% python3 -q
>>> import numpy as np
>>> from numpy import linalg as LA
>>> np.set_printoptions(suppress=True, linewidth=200)
>>> B = np.array([[-1.0, -0.1, -0.4, -0.1],
...     [0.4, -1.1, 0.9, 0.2],
...     [1.3, -0.2, -1.2, 0.2],
...     [-0.5, -0.7, 0.5, 1.3],
...     [-0.8, -1.9, -1.8, 0.3],
...     [1.0, 0.6, 0.2, 0.9],
...     [-0.7, 0.4, 0.7, 1.9],
...     [-0.2, 1.2, -0.3, 0.6]])
>>> cent = np.array([[-0.6, 1.0, -0.2, 0.2, 0.6, 1.2, 0.8],
...     [-1.7, -1.3, 0.9, 1.7, -1.5, -0.5, -0.7],
...     [0.2, -1.5, 0.2, -0.7, 0.1, 0.8, 0.6],
...     [-0.4, -0.4, 0.6, -1.7, 0.5, 0.4, 0.7]])
>>> arr = B @ cent
>>> arr.round(1) + 0
array([[ 0.7, -0.2,  0. ,  0.1, -0.5, -1.5, -1. ],
       [ 1.7,  0.4, -0.8, -2.8,  2.1,  1.8,  1.8],
       [-0.8,  3.3, -0.6,  0.4,  1.1,  0.8,  0.6],
       [ 1.1, -0.9,  0.4, -3.8,  1.5,  0.7,  1.3],
       [ 3.2,  4.2, -1.7, -2.6,  2.3, -1.3, -0.2],
       [-1.9, -0.4,  0.9, -0.4,  0.2,  1.4,  1.1],
       [-0.9, -3. ,  1.8, -3.2,  0. ,  0.3,  0.9],
       [-2.2, -1.6,  1.4,  1.2, -1.6, -0.8, -0.8]])
>>> data = np.load("w.npy")
>>> data
array([[  4,   1,  -9],
       [-16,  -4,   1],
       [-36,  -9,   5],
       [-36,  -9,   4],
       [-36,  -9,  -7],
       [ 28,   7,   5],
       [-16,  -4,   8],
       [  8,   2,  -7]])
>>> # column 0 dominates
>>> rk = LA.matrix_rank(data)
>>> rk
np.int64(2)
>>> null = LA.svd(data)[2][rk:].T
>>> np.round(data @ null, 1) + 0
array([[0.],
       [0.],
       [0.],
       [0.],
       [0.],
       [0.],
       [0.],
       [0.]])
>>> print(np.allclose(data[:-1].T @ LA.lstsq(data[:-1].T, data[-1])[0], data[-1]))
True
>>> print(np.round(np.trace(LA.pinv(data) @ data), 1))
2.0
>>> np.round(data @ LA.pinv(data) @ data, 1)
array([[  4.,   1.,  -9.],
       [-16.,  -4.,   1.],
       [-36.,  -9.,   5.],
       [-36.,  -9.,   4.],
       [-36.,  -9.,  -7.],
       [ 28.,   7.,   5.],
       [-16.,  -4.,   8.],
       [  8.,   2.,  -7.]])
>>> try:
...     LA.inv(data)
... except LA.LinAlgError as e:
...     print(e)
... 
Last 2 dimensions of the array must be square
>>> vec = np.array([-1, -3, -1])
>>> a = np.maximum(data @ vec, 0)
>>> np.maximum(data @ vec, 0) - np.maximum(-data @ vec, 0)
array([  2,  27,  58,  59,  70, -54,  20,  -7])
>>> data.T @ a
array([-7476, -1869,   205])
>>> print(a)
[ 2 27 58 59 70  0 20  0]
>>> np.maximum(data @ (3 * vec), 0)
array([  6,  81, 174, 177, 210,   0,  60,   0])
>>> np.flatnonzero(a > 1e-9)
array([0, 1, 2, 3, 4, 6])
>>> B = data / np.sqrt((data ** 2).mean(axis=1, keepdims=True))
>>> print(LA.matrix_rank(data - data.mean(axis=1, keepdims=True)))
2
>>> print(B[1].round(1))
[-1.7 -0.4  0.1]
>>> left, sig, Vh = LA.svd(data, full_matrices=False)
>>> sig.round(1) + 0
array([74.8, 17.4,  0. ])
>>> np.round(np.cumsum(sig ** 2) / np.sum(sig ** 2), 1)
array([0.9, 1. , 1. ])
>>> np.round(left.T @ left, 1) + 0
array([[1., 0., 0.],
       [0., 1., 0.],
       [0., 0., 1.]])
>>> print(np.abs(left[:, 0]).round(6).argmax())
2
>>> np.allclose(left * sig @ Vh, data)
True
>>> np.round(sig / sig[0], 1) + 0
array([1. , 0.2, 0. ])
>>> np.round(np.abs(Vh[0]), 1) + 0
array([1. , 0.2, 0. ])
>>> E = np.loadtxt("arr.csv", delimiter=",")
>>> E
array([[ 1.4, -0.2,  0.1,  0.4, -0.7,  1.1,  0.9,  1.6],
       [-0.9,  0.2,  0.3, -1.1, -0.1,  1.2,  0.4,  2. ],
       [-1.4,  0.2, -1.2, -0.7,  0.7, -0.1,  0.3, -1.4],
       [ 1.4,  1. , -0.6,  1.6,  0.6, -1.6, -1. , -0.2],
       [ 0.7, -1.1, -0.5,  0. , -0.1,  1. ,  0. ,  0.3],
       [ 0.4, -0.6,  1.9, -0.2,  0.3, -0.1, -0.7, -1.8],
       [ 0.7,  0.7, -0.4, -2.5, -0.6, -2.3, -0.4,  0.2],
       [ 0.6,  0.1, -1.5, -1.4,  1.6,  1.9, -0.2,  0.2],
       [ 0.3, -1. ,  0.4, -0.7,  0.6,  1.3,  1.5, -1.2],
       [ 0.6, -0.7,  1.1,  0.4, -0.6, -0.7,  1. , -0.4],
       [ 0.3,  1.4, -0.5,  0.2,  0.8, -0.1,  1.3,  0. ],
       [-0.4,  0.4, -1. , -1.7, -0.4,  0. , -0.1,  0.4],
       [ 2.1, -1.7, -0.4,  0. ,  0. ,  1. , -0.5, -0.2],
       [ 0.9, -2.4,  3.9, -3.3, -3.3, -1.2,  3.9, -0.9],
       [ 0.5,  0.3,  0.7, -2. ,  1.6, -1. , -0.7,  0.2],
       [-0.3, -1.2, -1.1, -1.4,  0.8,  0.3,  2.2,  0.5],
       [-0.6,  0.7, -0.6,  1.3,  0.4,  1.1, -0.1, -1.3],
       [-1. ,  0.5,  0.7, -0.5,  0.4,  0. , -1. ,  0.9],
       [ 1.2,  0.2,  0.4,  0.7,  0.6, -0.1,  1.1, -1.7],
       [-0.4, -0.6, -0.5,  0.5,  0.5, -1.7, -0.5,  0.2],
       [ 0. ,  1.3, -0.3, -2.2,  2.3,  0.5, -1.9, -0.9],
       [ 0.4,  0.2, -0.8,  0.3,  1.3,  0.4, -1.1,  0.2]])
>>> rng = np.random.default_rng(9979)
>>> lab = rng.permutation(8)
>>> B = E[:, lab] * rng.choice([-1, 1], 8)
>>> B
array([[ 0.7,  0.2,  1.4, -1.6,  1.1, -0.9, -0.1, -0.4],
       [ 0.1, -0.2, -0.9, -2. ,  1.2, -0.4, -0.3,  1.1],
       [-0.7, -0.2, -1.4,  1.4, -0.1, -0.3,  1.2,  0.7],
       [-0.6, -1. ,  1.4,  0.2, -1.6,  1. ,  0.6, -1.6],
       [ 0.1,  1.1,  0.7, -0.3,  1. , -0. ,  0.5, -0. ],
       [-0.3,  0.6,  0.4,  1.8, -0.1,  0.7, -1.9,  0.2],
       [ 0.6, -0.7,  0.7, -0.2, -2.3,  0.4,  0.4,  2.5],
       [-1.6, -0.1,  0.6, -0.2,  1.9,  0.2,  1.5,  1.4],
       [-0.6,  1. ,  0.3,  1.2,  1.3, -1.5, -0.4,  0.7],
       [ 0.6,  0.7,  0.6,  0.4, -0.7, -1. , -1.1, -0.4],
       [-0.8, -1.4,  0.3, -0. , -0.1, -1.3,  0.5, -0.2],
       [ 0.4, -0.4, -0.4, -0.4,  0. ,  0.1,  1. ,  1.7],
       [-0. ,  1.7,  2.1,  0.2,  1. ,  0.5,  0.4, -0. ],
       [ 3.3,  2.4,  0.9,  0.9, -1.2, -3.9, -3.9,  3.3],
       [-1.6, -0.3,  0.5, -0.2, -1. ,  0.7, -0.7,  2. ],
       [-0.8,  1.2, -0.3, -0.5,  0.3, -2.2,  1.1,  1.4],
       [-0.4, -0.7, -0.6,  1.3,  1.1,  0.1,  0.6, -1.3],
       [-0.4, -0.5, -1. , -0.9,  0. ,  1. , -0.7,  0.5],
       [-0.6, -0.2,  1.2,  1.7, -0.1, -1.1, -0.4, -0.7],
       [-0.5,  0.6, -0.4, -0.2, -1.7,  0.5,  0.5, -0.5],
       [-2.3, -1.3,  0. ,  0.9,  0.5,  1.9,  0.3,  2.2],
       [-1.3, -0.2,  0.4, -0.2,  0.4,  1.1,  0.8, -0.3]])
>>> left, _, Vh = LA.svd(E.T @ B)
>>> np.round(LA.lstsq(E, B)[0], 1) + 0
array([[ 0.,  0.,  1.,  0.,  0.,  0.,  0.,  0.],
       [ 0., -1.,  0.,  0.,  0.,  0.,  0.,  0.],
       [ 0.,  0.,  0.,  0.,  0.,  0., -1.,  0.],
       [ 0.,  0.,  0.,  0.,  0.,  0.,  0., -1.],
       [-1.,  0.,  0.,  0.,  0.,  0.,  0.,  0.],
       [ 0.,  0.,  0.,  0.,  1.,  0.,  0.,  0.],
       [ 0.,  0.,  0.,  0.,  0., -1.,  0.,  0.],
       [ 0.,  0.,  0., -1.,  0.,  0.,  0.,  0.]])
>>> np.round(left @ Vh, 1) + 0
array([[ 0.,  0.,  1.,  0.,  0.,  0.,  0.,  0.],
       [ 0., -1.,  0.,  0.,  0.,  0.,  0.,  0.],
       [ 0.,  0.,  0.,  0.,  0.,  0., -1.,  0.],
       [ 0.,  0.,  0.,  0.,  0.,  0.,  0., -1.],
       [-1.,  0.,  0.,  0.,  0.,  0.,  0.,  0.],
       [ 0.,  0.,  0.,  0.,  1.,  0.,  0.,  0.],
       [ 0.,  0.,  0.,  0.,  0., -1.,  0.,  0.],
       [ 0.,  0.,  0., -1.,  0.,  0.,  0.,  0.]])
